$ python -q
>>> import numpy as np
>>> np.set_printoptions(precision=1, suppress=True, linewidth=100, sign=" ")
>>> def tidy(a):
...     return np.round(a, 1) + 0
... 
>>> arr = np.load("arr.npy")
>>> arr
array([[ 6,  3,  6,  1,  3],
       [ 3,  6,  2,  2,  2],
       [ 6,  2,  6,  2,  4],
       [ 1,  2,  2,  2,  3],
       [ 3,  2,  4,  3,  4]])
>>> tidy(np.poly(arr))
array([   1.,  -24.,  128., -134., -191.,  -38.])
>>> np.einsum("ij,ji->", arr, arr)
np.int64(320)
>>> tidy(np.linalg.eigvals(arr).sum().real)
np.float64(24.0)
>>> np.einsum("ii->", arr)
np.int64(24)
>>> [round(float(np.linalg.det(arr[:i, :i])), 2) + 0 for i in range(1, 6)]
[6.0, 27.0, -6.0, -56.0, 38.0]
>>> tidy(np.linalg.eigvalsh(arr).min())
np.float64(-0.6)
>>> np.all(np.linalg.eigvalsh(arr) > 0)
np.False_
>>> x0 = np.array([3, 6, 4, 5, 3])
>>> target = arr @ x0
>>> target
array([ 74,  69,  76,  42,  64])
>>> tidy(np.linalg.solve(arr, target + arr[:, 3]))
array([ 3.,  6.,  4.,  6.,  3.])
>>> tidy(np.linalg.solve(arr, 2 * target))
array([  6.,  12.,   8.,  10.,   6.])
>>> tidy(np.linalg.solve(arr, target))
array([ 3.,  6.,  4.,  5.,  3.])
>>> A = np.load("test4.npy")
>>> A
array([[ 79,  53,  16],
       [ 53, 130, -12],
       [ 16, -12,  44]])
>>> np.linalg.matrix_power(arr, 2)
array([[ 91,  56,  92,  35,  63],
       [ 56,  57,  54,  29,  43],
       [ 92,  54,  96,  38,  68],
       [ 35,  29,  38,  22,  33],
       [ 63,  43,  68,  33,  54]])
>>> tidy(np.linalg.det(arr))
np.float64(38.0)
>>> theta = np.radians(180)
>>> R = np.eye(3)
>>> R[1, 1] = R[2, 2] = np.cos(theta)
>>> R[1, 2], R[2, 1] = -np.sin(theta), np.sin(theta)
>>> tidy(R)
array([[ 1.,  0.,  0.],
       [ 0., -1.,  0.],
       [ 0.,  0., -1.]])
>>> other = A @ R.T
>>> tidy(other)
array([[  79.,  -53.,  -16.],
       [  53., -130.,   12.],
       [  16.,   12.,  -44.]])
>>> np.allclose(A @ A.T, other @ other.T)
True
>>> np.abs(other - A).max(axis=0)
array([   0.,  260.,   88.])
>>> tidy(np.linalg.svd(A, compute_uv=False)), tidy(np.linalg.svd(other, compute_uv=False))
(array([ 163.3,   64.8,   24.9]), array([ 163.3,   64.8,   24.9]))
>>> vals, vecs = np.linalg.eig(other)
>>> tidy(np.sort(np.linalg.eigvals(np.linalg.inv(other))))
array([ 0.,  0.,  0.])
>>> tidy(np.sort(np.linalg.eigvals(other @ other)))
array([  1323.3,   3680.8,  14230.9])
>>> tidy(vals)
array([  60.7, -119.3,  -36.4])
>>> rng = np.random.default_rng(81)
>>> idx = rng.permutation(3)
>>> idx
array([ 1,  0,  2])
>>> other = A[idx][:, idx]
>>> tidy(np.sort(np.abs(np.linalg.eigvals(other))))
array([  24.9,   64.8,  163.3])
>>> np.allclose(other, A)
False
>>> np.trace(other)
np.int64(253)
>>> tidy(np.linalg.det(other)), tidy(np.linalg.det(A[idx]))
(np.float64(263276.0), np.float64(-263276.0))
>>> other
array([[130,  53, -12],
       [ 53,  79,  16],
       [-12,  16,  44]])
>>> W0 = np.loadtxt("out1.csv", delimiter=",")
>>> W0
array([[-2.9,  2.3,  1.3],
       [ 2. , -2.3,  3.5],
       [-3.9,  2.2,  0.2],
       [-2. ,  1.9,  6.1],
       [-0.5,  2.2,  2.9],
       [ 1.8, -1.5,  2.7],
       [-2.8,  2.7,  5.4],
       [ 0.4, -2.3,  1.5],
       [ 1.6, -1.9,  0.4],
       [ 1.5, -2.9,  2.5],
       [ 0. ,  3.4,  1.2],
       [-3.9,  0. ,  7.1],
       [-2.9,  1.2,  0.4],
       [ 2.3, -1.1,  1. ],
       [-1.7,  1.8,  6.7],
       [-1.4,  3. ,  2. ],
       [ 2.5, -1.9,  3.4],
       [-3.8,  1.2,  7. ],
       [-3.3,  2.7,  7.5],
       [-2.1,  3.2,  4.5],
       [ 2.9, -2.8,  3. ],
       [-0.5, -2.6,  1.2],
       [-2.7,  1.3,  6.6],
       [-3.8,  1.2,  0.1],
       [-2.7,  3.8,  0.7]])
>>> idx = rng.permutation(3)
>>> other = W0[:, idx] * rng.choice([-1, 1], 3)
>>> other
array([[ 2.3,  2.9,  1.3],
       [-2.3, -2. ,  3.5],
       [ 2.2,  3.9,  0.2],
       [ 1.9,  2. ,  6.1],
       [ 2.2,  0.5,  2.9],
       [-1.5, -1.8,  2.7],
       [ 2.7,  2.8,  5.4],
       [-2.3, -0.4,  1.5],
       [-1.9, -1.6,  0.4],
       [-2.9, -1.5,  2.5],
       [ 3.4, -0. ,  1.2],
       [ 0. ,  3.9,  7.1],
       [ 1.2,  2.9,  0.4],
       [-1.1, -2.3,  1. ],
       [ 1.8,  1.7,  6.7],
       [ 3. ,  1.4,  2. ],
       [-1.9, -2.5,  3.4],
       [ 1.2,  3.8,  7. ],
       [ 2.7,  3.3,  7.5],
       [ 3.2,  2.1,  4.5],
       [-2.8, -2.9,  3. ],
       [-2.6,  0.5,  1.2],
       [ 1.3,  2.7,  6.6],
       [ 1.2,  3.8,  0.1],
       [ 3.8,  2.7,  0.7]])
>>> Uu, _, Vh = np.linalg.svd(W0.T @ other)
>>> idx
array([ 1,  0,  2])
>>> idx = W0[:, 1] > np.median(W0[:, 1])
>>> u = W0[idx].mean(axis=0) - W0[~idx].mean(axis=0)
>>> tidy(u)
array([-2.2,  3.7,  1.2])
>>> idx.astype(int)
array([ 1,  0,  1,  1,  1,  0,  1,  0,  0,  0,  1,  0,  0,  0,  1,  1,  0,  0,  1,  1,  0,  0,  1,
        0,  1])
>>> np.argsort(-np.abs(u).round(6), kind="stable")
array([ 1,  0,  2])
>>> Z = W0[[3, 22]].astype(float)
>>> for _ in range(5):
...     idx = np.linalg.norm(W0[:, None] - Z, axis=-1).argmin(axis=1)
...     Z = np.array([W0[idx == j].mean(axis=0) for j in range(2)])
... 
>>> idx
array([ 0,  0,  0,  1,  0,  0,  1,  0,  0,  0,  0,  1,  0,  0,  1,  0,  0,  1,  1,  1,  0,  0,  1,
        0,  0])
>>> np.bincount(idx)
array([ 17,   8])
>>> K = np.load("dump.npy")
>>> K
array([[-0.1,  1.1,  1.9],
       [ 0.2,  1.1,  1.9],
       [-0.2,  1. ,  2. ],
       [-0.1,  0.8,  2. ],
       [ 0. ,  0.9,  2. ],
       [ 0. ,  1. ,  2.1],
       [ 0. ,  0.8,  1.9],
       [ 2.1,  1.1, -2.9],
       [ 2.2,  1.2, -3. ],
       [ 2.1,  1. , -3.1],
       [ 2.1,  1.1, -3. ],
       [ 1.9,  1. , -3. ],
       [ 2. ,  1.2, -2.8],
       [ 2.2,  1.1, -3. ]])
>>> D = np.linalg.norm(K[:, None] - K[None], axis=-1)
>>> D.shape
(14, 14)
>>> tidy(np.linalg.norm(K - K.mean(axis=0), axis=1))
array([ 2.7,  2.5,  2.8,  2.8,  2.7,  2.8,  2.6,  2.6,  2.8,  2.8,  2.7,  2.6,  2.5,  2.8])
>>> D[12].round(6).argsort(kind="stable")[:4]
array([ 12,   7,  10,   8])
>>> (D + 1e9 * np.eye(14)).round(6).argmin(axis=1)
array([  2,   0,   0,   4,   3,   4,   3,  10,  13,  10,   7,   9,   7,   8])
>>> np.unravel_index(D.round(6).argmax(), D.shape)
(np.int64(5), np.int64(9))
>>> D.mean(axis=1).argmax()
np.int64(9)
>>> tidy(D[:5, :5])
array([[ 0. ,  0.3,  0.2,  0.3,  0.2],
       [ 0.3,  0. ,  0.4,  0.4,  0.3],
       [ 0.2,  0.4,  0. ,  0.2,  0.2],
       [ 0.3,  0.4,  0.2,  0. ,  0.1],
       [ 0.2,  0.3,  0.2,  0.1,  0. ]])
>>> Z = K[[6, 8]].astype(float)
>>> for _ in range(3):
...     idx = np.linalg.norm(K[:, None] - Z, axis=-1).argmin(axis=1)
...     Z = np.array([K[idx == j].mean(axis=0) for j in range(2)])
... 
>>> idx
array([ 0,  0,  0,  0,  0,  0,  0,  1,  1,  1,  1,  1,  1,  1])
>>> tidy(Z)
array([[ 0. ,  1. ,  2. ],
       [ 2.1,  1.1, -3. ]])
>>> np.bincount(idx)
array([ 7,  7])
